>>> import numpy as np
>>> np.set_printoptions(precision=2, suppress=True, linewidth=100)
>>> def tidy(a):
...     return np.round(a, 2) + 0
... 
>>> A = np.load("block8.npy")
>>> A
array([[ 12. ,   0.2,   1.3,   0.9],
       [-14. ,  -0.9,   1.9,  -1.9],
       [-36. ,   0.2,  -0.9,  -0.3]])
>>> U, sv, vt = np.linalg.svd(A)
>>> np.argmax(sv[:-1] / (sv[1:] + 1e-6)) + 1
np.int64(1)
>>> tidy(sv)
array([40.47,  2.88,  1.21])
>>> Y = U[:, :1] @ np.diag(sv[:1]) @ vt[:1]
>>> tidy(Y)
array([[ 12.03,   0.06,   0.16,   0.35],
       [-14.02,  -0.07,  -0.18,  -0.41],
       [-35.98,  -0.17,  -0.47,  -1.06]])
>>> tidy(np.abs(A - Y).max())
np.float64(2.08)
>>> np.linalg.matrix_rank(A, rtol=0.05)
np.int64(2)
>>> arr = np.array([[7, 9, 6, 4], [8, 7, 9, 9], [5, 2, 2, 1], [0, 8, 3, 3]])
>>> arr[3] = arr[2]
>>> arr
array([[7, 9, 6, 4],
       [8, 7, 9, 9],
       [5, 2, 2, 1],
       [5, 2, 2, 1]])
>>> W = np.array([[3, 0, 1, 0, 2, 0],
...     [3, 2, 2, 0, 3, 3],
...     [1, 2, 3, 2, 2, 1],
...     [1, 3, 3, 1, 0, 1]])
>>> beta = np.array([-1, -1, 1, -3, -3, 3])
>>> act = np.maximum(arr @ W + beta, 0)
>>> np.linalg.matrix_rank(act)
np.int64(3)
>>> (act > 0).astype(int)
array([[1, 1, 1, 1, 1, 1],
       [1, 1, 1, 1, 1, 1],
       [1, 1, 1, 1, 1, 1],
       [1, 1, 1, 1, 1, 1]])
>>> act
array([[57, 41, 56, 13, 50, 40],
       [62, 58, 77, 24, 52, 42],
       [23, 10, 19,  2, 17, 12],
       [23, 10, 19,  2, 17, 12]])
>>> Z = np.array([[2, 1, 2], [0, 1, 0], [0, 1, 1], [0, 1, 0], [1, 1, 3], [3, 0, 3]])
>>> W @ Z
array([[ 8,  6, 13],
       [18, 10, 26],
       [ 7, 10, 14],
       [ 5,  8,  8]])
>>> (act @ Z).round(6).argmax(axis=1)
array([2, 2, 2, 2])
